% ipython --no-banner

In [1]: import numpy as np

In [2]: import numpy.linalg as la

In [3]: np.set_printoptions(precision=2, suppress=True, linewidth=200, sign=" ")

In [4]: def rd(a):
   ...:     return np.round(a, 2) + 0
   ...: 

In [5]: J = np.array([[3.0, -3.0, 0.0, 0.0, 0.0],
   ...:     [-3.0, -3.0, -3.0, 0.0, 0.0],
   ...:     [0.0, -3.0, -3.0, -3.0, 0.0],
   ...:     [0.0, 0.0, -3.0, 3.0, -3.0],
   ...:     [0.0, 0.0, 0.0, -3.0, -2.0]])

In [6]: # symmetric

In [7]: rd(la.det(J[::-1]))
Out[7]: np.float64(-729.0)

In [8]: rd(la.eigvals(J).sum().real)
Out[8]: np.float64(-2.0)

In [9]: K = np.loadtxt("mat.csv", delimiter=",")

In [10]: K
Out[10]: 
array([[-2.59, -0.2 , -0.1 , -0.07],
       [ 0.  ,  0.1 ,  0.8 ,  0.  ],
       [-2.6 , -0.2 , -0.1 ,  0.  ]])

In [11]: U, sig, vt = la.svd(K)

In [12]: np.argmax(sig[:-1] / (sig[1:] + 1e-6)) + 1
Out[12]: np.int64(2)

In [13]: M2 = U[:, :2] @ np.diag(sig[:2]) @ vt[:2]

In [14]: la.matrix_rank(M2)
Out[14]: np.int64(2)

In [15]: rd(la.norm(K - M2, 2)), rd(sig[2])
Out[15]: (np.float64(0.05), np.float64(0.05))

In [16]: rd(M2)
Out[16]: 
array([[-2.59, -0.2 , -0.1 , -0.03],
       [ 0.  ,  0.1 ,  0.8 ,  0.  ],
       [-2.6 , -0.2 , -0.1 , -0.03]])

In [17]: rng = np.random.default_rng(42)

In [18]: M2 = K + rng.integers(-2, 3, (3, 2)) @ rng.integers(-2, 3, (2, 4))

In [19]: rd(M2)
Out[19]: 
array([[ 1.41, -0.2 ,  2.9 ,  4.93],
       [-2.  ,  1.1 , -0.2 , -2.  ],
       [-2.6 ,  3.8 ,  1.9 ,  2.  ]])

In [20]: rd(la.svd(M2 - K, compute_uv=False))
Out[20]: array([ 8.06,  4.37,  0.  ])

In [21]: la.matrix_rank(M2 - K, tol=1e-8)
Out[21]: np.int64(2)

In [22]: f = np.array([4, -3])

In [23]: rd(np.polyval(f, K[1]))
Out[23]: array([-3. , -2.6,  0.2, -3. ])

In [24]: M = np.load("w.npy")

In [25]: rd(M)
Out[25]: 
array([[-0.67,  0.42,  0.55,  0.2 ,  0.2 ],
       [-0.22, -0.01, -0.4 , -0.42,  0.78],
       [-0.3 ,  0.06,  0.07, -0.82, -0.48],
       [ 0.63,  0.62,  0.32, -0.27,  0.2 ],
       [-0.15,  0.66, -0.66,  0.2 , -0.26]])

In [26]: M2 = np.array([[-3, 1], [-4, 1]])

In [27]: C = np.kron(M2, M)

In [28]: rd(la.norm(C, 2)), rd(la.norm(M2, 2) * la.norm(M, 2))
Out[28]: (np.float64(5.19), np.float64(5.19))

In [29]: C.shape
Out[29]: (10, 10)

In [30]: rd(la.svd(M, compute_uv=False))
Out[30]: array([ 1.,  1.,  1.,  1.,  1.])

In [31]: rd(M @ M.T)
Out[31]: 
array([[ 1.,  0.,  0.,  0.,  0.],
       [ 0.,  1.,  0.,  0.,  0.],
       [ 0.,  0.,  1.,  0.,  0.],
       [ 0.,  0.,  0.,  1.,  0.],
       [ 0.,  0.,  0.,  0.,  1.]])

In [32]: U, sig, vt = la.svd(M, full_matrices=False)

In [33]: U.shape, sig.shape, vt.shape
Out[33]: ((5, 5), (5,), (5, 5))

In [34]: rd(vt @ vt.T)
Out[34]: 
array([[ 1.,  0.,  0.,  0.,  0.],
       [ 0.,  1.,  0.,  0.,  0.],
       [ 0.,  0.,  1.,  0.,  0.],
       [ 0.,  0.,  0.,  1.,  0.],
       [ 0.,  0.,  0.,  0.,  1.]])

In [35]: rd(U.T @ M @ vt.T)
Out[35]: 
array([[ 1.,  0.,  0.,  0.,  0.],
       [ 0.,  1.,  0.,  0.,  0.],
       [ 0.,  0.,  1.,  0.,  0.],
       [ 0.,  0.,  0.,  1.,  0.],
       [ 0.,  0.,  0.,  0.,  1.]])

In [36]: (sig > 1e-8).sum()
Out[36]: np.int64(5)

In [37]: np.allclose(U * sig @ vt, M)
Out[37]: True

In [38]: rd(np.einsum("ij,ji->", M, M))
Out[38]: np.float64(0.94)

In [39]: rd(np.kron(np.eye(2, dtype=int), M))
Out[39]: 
array([[-0.67,  0.42,  0.55,  0.2 ,  0.2 ,  0.  ,  0.  ,  0.  ,  0.  ,  0.  ],
       [-0.22, -0.01, -0.4 , -0.42,  0.78,  0.  ,  0.  ,  0.  ,  0.  ,  0.  ],
       [-0.3 ,  0.06,  0.07, -0.82, -0.48,  0.  ,  0.  ,  0.  ,  0.  ,  0.  ],
       [ 0.63,  0.62,  0.32, -0.27,  0.2 ,  0.  ,  0.  ,  0.  ,  0.  ,  0.  ],
       [-0.15,  0.66, -0.66,  0.2 , -0.26,  0.  ,  0.  ,  0.  ,  0.  ,  0.  ],
       [ 0.  ,  0.  ,  0.  ,  0.  ,  0.  , -0.67,  0.42,  0.55,  0.2 ,  0.2 ],
       [ 0.  ,  0.  ,  0.  ,  0.  ,  0.  , -0.22, -0.01, -0.4 , -0.42,  0.78],
       [ 0.  ,  0.  ,  0.  ,  0.  ,  0.  , -0.3 ,  0.06,  0.07, -0.82, -0.48],
       [ 0.  ,  0.  ,  0.  ,  0.  ,  0.  ,  0.63,  0.62,  0.32, -0.27,  0.2 ],
       [ 0.  ,  0.  ,  0.  ,  0.  ,  0.  , -0.15,  0.66, -0.66,  0.2 , -0.26]])

In [40]: rd(la.det(2 * M)), rd(la.det(M))
Out[40]: (np.float64(32.0), np.float64(1.0))

In [41]: rd(la.det(M[::-1]))
Out[41]: np.float64(1.0)

In [42]: rd(la.det(M.T))
Out[42]: np.float64(1.0)

In [43]: rd(np.poly(M))
Out[43]: array([ 1.  ,  1.14,  0.18, -0.18, -1.14, -1.  ])

In [44]: rd(la.eigvals(M))
Out[44]: array([ 1.  +0.j  , -0.08+1.j  , -0.08-1.j  , -0.99+0.15j, -0.99-0.15j])

In [45]: M2 = np.array([[-3], [0], [-2]])

In [46]: C = np.array([[2, -1, 0, -1]])

In [47]: W0 = M2 @ C + 0.1 * rng.normal(size=(3, 4))

In [48]: rd(W0)
Out[48]: 
array([[-6.03,  3.  , -0.09,  3.09],
       [ 0.08,  0.01,  0.11,  0.05],
       [-4.09,  2.04, -0.1 ,  2.09]])

In [49]: f, g = W0[0], W0[1]

In [50]: rd(f @ f)
Out[50]: np.float64(54.91)

In [51]: p = (f @ g) / (f @ f) * f

In [52]: rd(p)
Out[52]: array([ 0.03, -0.02,  0.  , -0.02])

In [53]: rd(np.outer(f, g))
Out[53]: 
array([[-0.47, -0.04, -0.68, -0.28],
       [ 0.23,  0.02,  0.34,  0.14],
       [-0.01,  0.  , -0.01,  0.  ],
       [ 0.24,  0.02,  0.35,  0.14]])

In [54]: la.matrix_rank(np.outer(f, g))
Out[54]: np.int64(1)

In [55]: blk = np.stack([W0, 4 * W0, W0[::-1]])

In [56]: blk.shape
Out[56]: (3, 3, 4)

In [57]: (blk @ W0.T).shape
Out[57]: (3, 3, 3)

In [58]: rd(blk.sum(axis=0))
Out[58]: 
array([[-34.24,  17.03,  -0.52,  17.53],
       [  0.47,   0.04,   0.68,   0.28],
       [-26.46,  13.18,  -0.56,  13.53]])

In [59]: U, sig, vt = la.svd(W0)

In [60]: np.argmax(sig[:-1] / (sig[1:] + 1e-6)) + 1
Out[60]: np.int64(1)

In [61]: rd(sig)
Out[61]: array([ 8.95,  0.14,  0.02])

In [62]: M2 = U[:, :1] @ np.diag(sig[:1]) @ vt[:1]

In [63]: rd(la.norm(W0 - M2, 2)), rd(sig[1])
Out[63]: (np.float64(0.14), np.float64(0.14))

In [64]: la.matrix_rank(W0, rtol=0.05)
Out[64]: np.int64(1)

In [65]: la.matrix_rank(M2)
Out[65]: np.int64(1)

In [66]: M2 = W0 + rng.integers(-2, 3, (3, 1)) @ rng.integers(-2, 3, (1, 4))

In [67]: rd(M2)
Out[67]: 
array([[-7.03,  2.  ,  0.91,  5.09],
       [ 1.08,  1.01, -0.89, -1.95],
       [-6.09,  0.04,  1.9 ,  6.09]])

In [68]: rd(la.svd(M2 - W0, compute_uv=False))
Out[68]: array([ 6.48,  0.  ,  0.  ])

In [69]: M2 - W0
Out[69]: 
array([[-1., -1.,  1.,  2.],
       [ 1.,  1., -1., -2.],
       [-2., -2.,  2.,  4.]])

In [70]: la.matrix_rank(M2 - W0, tol=1e-8)
Out[70]: np.int64(1)

In [71]: np.abs(M2 - W0).sum(axis=1)
Out[71]: array([  5.,   5.,  10.])

In [72]: m1 = np.load("layer18.npy")

In [73]: m1
Out[73]: 
array([[ 0.09,  2.09,  1.31],
       [ 2.09,  0.09,  1.31],
       [ 1.31,  1.31, -1.18]])

In [74]: # equal to its transpose

In [75]: M2 = W0 / np.sqrt((W0 ** 2).mean(axis=1, keepdims=True))

In [76]: rd(W0 - W0.mean(axis=1, keepdims=True))
Out[76]: 
array([[-6.02,  3.01, -0.08,  3.1 ],
       [ 0.02, -0.05,  0.05, -0.01],
       [-4.07,  2.05, -0.08,  2.1 ]])

In [77]: rd(la.norm(M2, axis=1))
Out[77]: array([ 2.,  2.,  2.])

In [78]: z = rng.permutation(3)

In [79]: M2 = m1[:, z] * rng.choice([-1, 1], 3)

In [80]: M2
Out[80]: 
array([[ 1.31,  0.09,  2.09],
       [ 1.31,  2.09,  0.09],
       [-1.18,  1.31,  1.31]])

In [81]: U, _, vt = la.svd(m1.T @ M2)

In [82]: rd(la.lstsq(m1, M2)[0])
Out[82]: 
array([[ 0.,  1.,  0.],
       [ 0.,  0.,  1.],
       [ 1.,  0.,  0.]])

In [83]: z
Out[83]: array([ 2,  0,  1])
